% ipython --no-banner

In [1]: import numpy as np

In [2]: np.set_printoptions(precision=3, suppress=True, linewidth=120, sign=" ")

In [3]: J = np.load("dump.npy")

In [4]: J
Out[4]: 
array([[  5,   6,   2, -18,   9,   5,   9,   5,   9],
       [  6,   8,   1, -16,   7,   5,   8,   2,   9],
       [  8,   0,   8,   0,   8,   9,   0,   8,   5],
       [  8,   2,   8, -18,   8,   9,   9,   2,   9],
       [  7,   4,   0, -18,   1,   5,   9,   7,   2],
       [  4,   5,   9,  -6,   8,   3,   3,   0,   4],
       [  5,   0,   6, -10,   2,   7,   5,   9,   4],
       [  7,   8,   5, -10,   9,   1,   5,   0,   8],
       [  1,   1,   1,  -6,   9,   0,   3,   3,   3]])

In [5]: np.round(np.trace(np.linalg.pinv(J) @ J), 3)
Out[5]: np.float64(8.0)

In [6]: np.unique(J.round(6), axis=0).shape
Out[6]: (9, 9)

In [7]: np.allclose(J[:-1].T @ np.linalg.lstsq(J[:-1].T, J[-1])[0], J[-1])
Out[7]: True

In [8]: np.linalg.cond(J) > 100
Out[8]: np.True_

In [9]: [round(float(x), 3) for x in np.linalg.svd(J, compute_uv=False)[:3]]
Out[9]: [58.375, 18.017, 14.686]

In [10]: feats = np.load("layer12.npy")

In [11]: feats
Out[11]: 
array([[ 0.7  ,  0.6  ,  6.733, -0.7  , -0.9  ,  1.1  , -1.2  ,  1.   ,  0.   ,  3.4  ,  0.4  ],
       [ 0.5  ,  0.5  , -2.782, -0.3  , -1.1  , -0.2  , -0.9  , -0.8  , -0.2  , -1.4  , -0.2  ],
       [-0.4  ,  0.2  , -0.538,  0.5  ,  1.8  ,  0.9  ,  0.2  ,  1.6  , -0.6  , -0.3  , -0.1  ],
       [-2.2  ,  0.9  ,  1.198,  1.   , -0.1  , -0.4  , -0.5  ,  1.9  , -2.6  ,  0.6  , -1.9  ],
       [ 1.3  , -0.5  , -3.061,  0.4  , -1.   , -0.1  , -0.4  , -0.1  , -0.9  , -1.5  ,  2.   ],
       [-1.   , -0.5  , -3.759,  0.6  , -1.6  , -1.1  , -0.1  , -0.8  ,  1.5  , -1.9  ,  0.4  ],
       [-0.1  ,  0.1  , -1.999,  0.8  ,  0.3  , -0.9  ,  0.4  ,  0.2  ,  3.3  , -1.   ,  2.   ],
       [ 1.2  ,  0.2  , -2.016, -1.2  , -1.   ,  0.5  ,  0.7  , -0.5  , -0.5  , -1.   ,  1.1  ],
       [ 0.4  ,  0.6  ,  1.052, -1.7  ,  0.4  , -0.6  , -1.   ,  0.2  , -0.8  ,  0.5  ,  0.2  ],
       [-0.7  , -1.3  ,  2.42 ,  0.9  , -1.6  ,  1.3  , -0.9  , -2.2  ,  0.5  ,  1.2  ,  0.2  ],
       [ 0.8  ,  1.6  ,  3.946,  1.1  ,  0.3  , -0.5  ,  1.1  , -1.4  ,  0.4  ,  2.   , -0.1  ],
       [ 0.3  , -1.5  , -0.231,  0.2  ,  1.5  , -0.8  ,  0.1  ,  0.4  ,  0.7  , -0.1  ,  0.6  ],
       [-1.1  , -0.8  , -2.036,  0.1  , -0.8  ,  0.1  ,  0.3  ,  0.5  ,  0.9  , -1.   ,  0.6  ],
       [-1.7  , -1.4  , -0.185, -1.4  ,  0.8  ,  0.8  ,  0.   , -0.9  , -0.2  , -0.1  ,  0.9  ]])

In [12]: np.linalg.cond(feats) > 100
Out[12]: np.True_

In [13]: np.abs(np.linalg.svd(feats)[2][-1])
Out[13]: array([ 0.006,  0.01 ,  0.452,  0.003,  0.012,  0.009,  0.016,  0.007,  0.006,  0.892,  0.009])

In [14]: np.argsort(-np.linalg.norm(feats, axis=0).round(6), kind="stable")[:3]
Out[14]: array([ 2,  9,  8])

In [15]: [round(float(x), 3) for x in np.linalg.svd(feats, compute_uv=False)[:3]]
Out[15]: [12.206, 5.938, 4.652]

In [16]: proj = feats @ np.linalg.solve(feats.T @ feats, feats.T)

In [17]: round(float(np.trace(proj)), 3)
Out[17]: 11.0

In [18]: np.round(np.linalg.eigvalsh(proj), 3) + 0
Out[18]: array([ 0.,  0.,  0.,  1.,  1.,  1.,  1.,  1.,  1.,  1.,  1.,  1.,  1.,  1.])

In [19]: blk = np.stack([feats, 2 * feats, feats[::-1]])

In [20]: np.linalg.norm(blk, axis=(1, 2))
Out[20]: array([ 16.311,  32.622,  16.311])

In [21]: np.linalg.matrix_rank(blk)
Out[21]: array([ 11,  11,  11])

In [22]: np.linalg.matrix_rank(blk.reshape(3, -1))
Out[22]: np.int64(2)

In [23]: np.einsum("bij,cij->bc", blk, blk)
Out[23]: 
array([[ 266.044,  532.089,   -6.344],
       [ 532.089, 1064.178,  -12.688],
       [  -6.344,  -12.688,  266.044]])

In [24]: (blk @ feats.T).shape
Out[24]: (3, 14, 14)

In [25]: mat = np.load("block9.npy")

In [26]: mat
Out[26]: 
array([[ 1,  0,  0,  0,  0,  0,  0,  0,  0,  0,  0,  0],
       [ 3,  1,  0,  0,  0,  0,  0,  0,  0,  0,  0,  0],
       [ 3,  0,  1,  0,  0,  0,  0,  0,  0,  0,  0,  0],
       [ 1,  2,  2,  1,  0,  0,  0,  0,  0,  0,  0,  0],
       [ 2,  1,  1,  1,  1,  0,  0,  0,  0,  0,  0,  0],
       [ 1,  2,  2,  1,  1,  1,  0,  0,  0,  0,  0,  0],
       [ 1,  3,  0,  3,  0,  1,  1,  0,  0,  0,  0,  0],
       [ 0,  0,  1,  2,  2,  0,  0,  1,  0,  0,  0,  0],
       [ 1,  3,  1,  3,  3,  3,  0,  3,  1,  0,  0,  0],
       [ 0,  3,  3,  0,  1,  0,  1,  2,  1,  1,  0,  0],
       [ 3,  1,  0,  2,  2,  0,  0,  2,  2,  0,  1,  0],
       [ 1,  3,  0,  1,  3,  2,  1,  2,  3,  0,  3,  1]])

In [27]: # triangular, det is the product of the diagonal

In [28]: left, sv, vt = np.linalg.svd(mat, full_matrices=False)

In [29]: left.shape, sv.shape, vt.shape
Out[29]: ((12, 12), (12,), (12, 12))

In [30]: np.round(left.T @ mat @ vt.T, 3) + 0
Out[30]: 
array([[ 12.122,   0.   ,   0.   ,   0.   ,   0.   ,   0.   ,   0.   ,   0.   ,   0.   ,   0.   ,   0.   ,   0.   ],
       [  0.   ,   5.222,   0.   ,   0.   ,   0.   ,   0.   ,   0.   ,   0.   ,   0.   ,   0.   ,   0.   ,   0.   ],
       [  0.   ,   0.   ,   4.766,   0.   ,   0.   ,   0.   ,   0.   ,   0.   ,   0.   ,   0.   ,   0.   ,   0.   ],
       [  0.   ,   0.   ,   0.   ,   3.837,   0.   ,   0.   ,   0.   ,   0.   ,   0.   ,   0.   ,   0.   ,   0.   ],
       [  0.   ,   0.   ,   0.   ,   0.   ,   3.25 ,   0.   ,   0.   ,   0.   ,   0.   ,   0.   ,   0.   ,   0.   ],
       [  0.   ,   0.   ,   0.   ,   0.   ,   0.   ,   2.066,   0.   ,   0.   ,   0.   ,   0.   ,   0.   ,   0.   ],
       [  0.   ,   0.   ,   0.   ,   0.   ,   0.   ,   0.   ,   1.825,   0.   ,   0.   ,   0.   ,   0.   ,   0.   ],
       [  0.   ,   0.   ,   0.   ,   0.   ,   0.   ,   0.   ,   0.   ,   0.807,   0.   ,   0.   ,   0.   ,   0.   ],
       [  0.   ,   0.   ,   0.   ,   0.   ,   0.   ,   0.   ,   0.   ,   0.   ,   0.656,   0.   ,   0.   ,   0.   ],
       [  0.   ,   0.   ,   0.   ,   0.   ,   0.   ,   0.   ,   0.   ,   0.   ,   0.   ,   0.31 ,   0.   ,   0.   ],
       [  0.   ,   0.   ,   0.   ,   0.   ,   0.   ,   0.   ,   0.   ,   0.   ,   0.   ,   0.   ,   0.038,   0.   ],
       [  0.   ,   0.   ,   0.   ,   0.   ,   0.   ,   0.   ,   0.   ,   0.   ,   0.   ,   0.   ,   0.   ,   0.011]])

In [31]: np.allclose(left * sv @ vt, mat)
Out[31]: True

In [32]: sv / sv[0]
Out[32]: array([ 1.   ,  0.431,  0.393,  0.316,  0.268,  0.17 ,  0.151,  0.067,  0.054,  0.026,  0.003,  0.001])

In [33]: np.round(left.T @ left, 3) + 0
Out[33]: 
array([[ 1.,  0.,  0.,  0.,  0.,  0.,  0.,  0.,  0.,  0.,  0.,  0.],
       [ 0.,  1.,  0.,  0.,  0.,  0.,  0.,  0.,  0.,  0.,  0.,  0.],
       [ 0.,  0.,  1.,  0.,  0.,  0.,  0.,  0.,  0.,  0.,  0.,  0.],
       [ 0.,  0.,  0.,  1.,  0.,  0.,  0.,  0.,  0.,  0.,  0.,  0.],
       [ 0.,  0.,  0.,  0.,  1.,  0.,  0.,  0.,  0.,  0.,  0.,  0.],
       [ 0.,  0.,  0.,  0.,  0.,  1.,  0.,  0.,  0.,  0.,  0.,  0.],
       [ 0.,  0.,  0.,  0.,  0.,  0.,  1.,  0.,  0.,  0.,  0.,  0.],
       [ 0.,  0.,  0.,  0.,  0.,  0.,  0.,  1.,  0.,  0.,  0.,  0.],
       [ 0.,  0.,  0.,  0.,  0.,  0.,  0.,  0.,  1.,  0.,  0.,  0.],
       [ 0.,  0.,  0.,  0.,  0.,  0.,  0.,  0.,  0.,  1.,  0.,  0.],
       [ 0.,  0.,  0.,  0.,  0.,  0.,  0.,  0.,  0.,  0.,  1.,  0.],
       [ 0.,  0.,  0.,  0.,  0.,  0.,  0.,  0.,  0.,  0.,  0.,  1.]])

In [34]: np.abs(left[:, 0]).round(6).argmax()
Out[34]: np.int64(8)

In [35]: round(np.sqrt((sv ** 2).sum()), 3), np.round(np.linalg.norm(mat), 3)
Out[35]: (np.float64(15.199), np.float64(15.199))
